In [1]: import numpy as np

In [2]: np.set_printoptions(suppress=True, linewidth=200)

In [3]: rnd = lambda a: np.round(a, 1) + 0

In [4]: E = np.loadtxt("a.csv", delimiter=",")

In [5]: print(E)
[[ 8.  4.  4. -4.  0.  4.  0.]
 [ 4.  3.  4. -1.  2.  3. -1.]
 [ 4.  4.  8.  2.  8.  2. -2.]
 [-4. -1.  2.  5.  6. -3. -1.]
 [ 0.  2.  8.  6. 12. -2. -2.]
 [ 4.  3.  2. -3. -2.  5. -1.]
 [ 0. -1. -2. -1. -2. -1.  1.]]

In [6]: # looks like rank 3

In [7]: M2 = E / np.linalg.norm(E, axis=1, keepdims=True)

In [8]: C2 = M2 @ M2.T

In [9]: print(rnd(np.degrees(np.arccos(np.clip(C2[6, 0], -1, 1)))))
107.8

In [10]: print((np.abs(C2) > 0.9).astype(int))
[[1 0 0 0 0 1 0]
 [0 1 0 0 0 0 0]
 [0 0 1 0 0 0 1]
 [0 0 0 1 0 0 0]
 [0 0 0 0 1 0 0]
 [1 0 0 0 0 1 0]
 [0 0 1 0 0 0 1]]

In [11]: print(rnd(C2[6]))
[-0.3 -0.7 -0.9 -0.5 -0.9 -0.2  1. ]

In [12]: rk = np.linalg.matrix_rank(E)

In [13]: print(rk)
3

In [14]: N = np.linalg.svd(E)[2][rk:].T

In [15]: print(np.linalg.matrix_rank(E.T @ E), np.linalg.matrix_rank(E @ E.T))
3 3

In [16]: print([int(np.linalg.matrix_rank(E[:, :j + 1])) for j in range(7)])
[1, 2, 3, 3, 3, 3, 3]

In [17]: print(rnd(N @ N.T))
[[ 0.3 -0.2 -0.2  0.3  0.   0.1 -0.2]
 [-0.2  0.8 -0.2  0.1 -0.1 -0.3  0.1]
 [-0.2 -0.2  0.6 -0.1 -0.3 -0.2  0.1]
 [ 0.3  0.1 -0.1  0.7 -0.3  0.1  0.1]
 [ 0.  -0.1 -0.3 -0.3  0.4  0.2  0. ]
 [ 0.1 -0.3 -0.2  0.1  0.2  0.3  0.3]
 [-0.2  0.1  0.1  0.1  0.   0.3  0.8]]

In [18]: print(N.shape)
(7, 4)

In [19]: print(np.allclose(E @ N, 0))
True

In [20]: print(np.unique(E.round(6), axis=0).shape)
(7, 7)

In [21]: print(np.abs(np.diag(np.linalg.qr(E)[1])) > 1e-9)
[ True  True  True False False False False]

In [22]: W0 = np.loadtxt("w.csv", delimiter=",")

In [23]: print(W0)
[[-0.4 -1.5 -0.5  2.2  0.4 -0.8 -0.8]
 [-2.1 -0.7 -0.8 -1.9  0.   0.1  0. ]
 [ 1.3  1.7  0.1 -0.1  0.4  0.2 -2. ]
 [ 0.9 -0.5 -2.   0.9  1.7 -0.5 -0.3]
 [ 0.3  1.1  0.1  0.1 -1.1  0.8  2.4]
 [ 0.1 -1.   0.7  0.4  0.8 -2.6  0.1]
 [-0.2  1.   1.7  1.3  0.3 -1.7 -0.6]
 [-1.6  0.7  1.8 -0.6 -0.7 -0.9  1. ]
 [ 2.  -1.2 -0.8 -0.7 -0.5  0.9  1.2]
 [ 0.8 -2.   1.2 -1.2  0.5 -1.2  0. ]
 [ 1.8 -0.8  0.8  0.4  0.   2.1 -0.5]
 [ 1.3 -1.8  0.4  0.4  0.5  1.8  0. ]
 [-0.6  0.1 -1.3 -2.2 -0.6 -1.3 -0.1]
 [-2.1  0.7  0.6  1.3  1.3  0.2 -0.5]
 [ 1.4  0.9 -0.6  0.2 -1.8 -1.4 -0.7]
 [ 1.7 -0.5 -1.1  1.8 -0.1  0.5  1. ]
 [ 1.4  0.1  0.1 -1.2  2.4 -0.1  0.4]
 [ 0.6  2.   0.1  0.4  1.2  0.6 -1.7]
 [ 0.1  1.2 -2.5  0.2 -0.8 -0.4  0.6]
 [-0.1  1.5  1.  -1.   0.   0.5 -2.1]
 [ 0.9  0.9 -0.5 -0.7  0.3  0.7  2.5]
 [ 1.4  0.8 -0.1  0.5 -0.8  2.3  0.3]
 [-1.3  1.1 -0.6  0.5 -1.4  1.9  0.4]
 [-0.7  0.9  0.6  0.6  2.6  0.3  0.3]
 [-1.1  0.8  0.2  0.9 -1.2  0.4  2.1]
 [ 0.8 -0.3  1.2  1.  -1.3 -2.   0.4]]

In [24]: d = np.linalg.norm(W0[:, None] - W0[None], axis=-1)

In [25]: print(rnd(d[:5, :5]))
[[0.  4.7 4.6 2.9 5.2]
 [4.7 0.  5.1 4.7 4.6]
 [4.6 5.1 0.  3.9 4.8]
 [2.9 4.7 3.9 0.  5. ]
 [5.2 4.6 4.8 5.  0. ]]

In [26]: print(np.linalg.matrix_rank(d ** 2))
9

In [27]: print(rnd(np.linalg.norm(W0 - W0.mean(axis=0), axis=1)))
[3.1 3.3 2.8 2.9 2.8 3.1 2.9 3.1 2.9 3.2 3.  3.  3.2 3.1 2.9 2.8 2.9 2.9 2.9 3.1 2.8 2.8 3.1 2.9 2.9 3. ]

In [28]: print(d.mean(axis=1).argmax())
1

In [29]: print(np.flatnonzero(d[7] < d.mean() / 2))
[7]

In [30]: print(d.shape)
(26, 26)
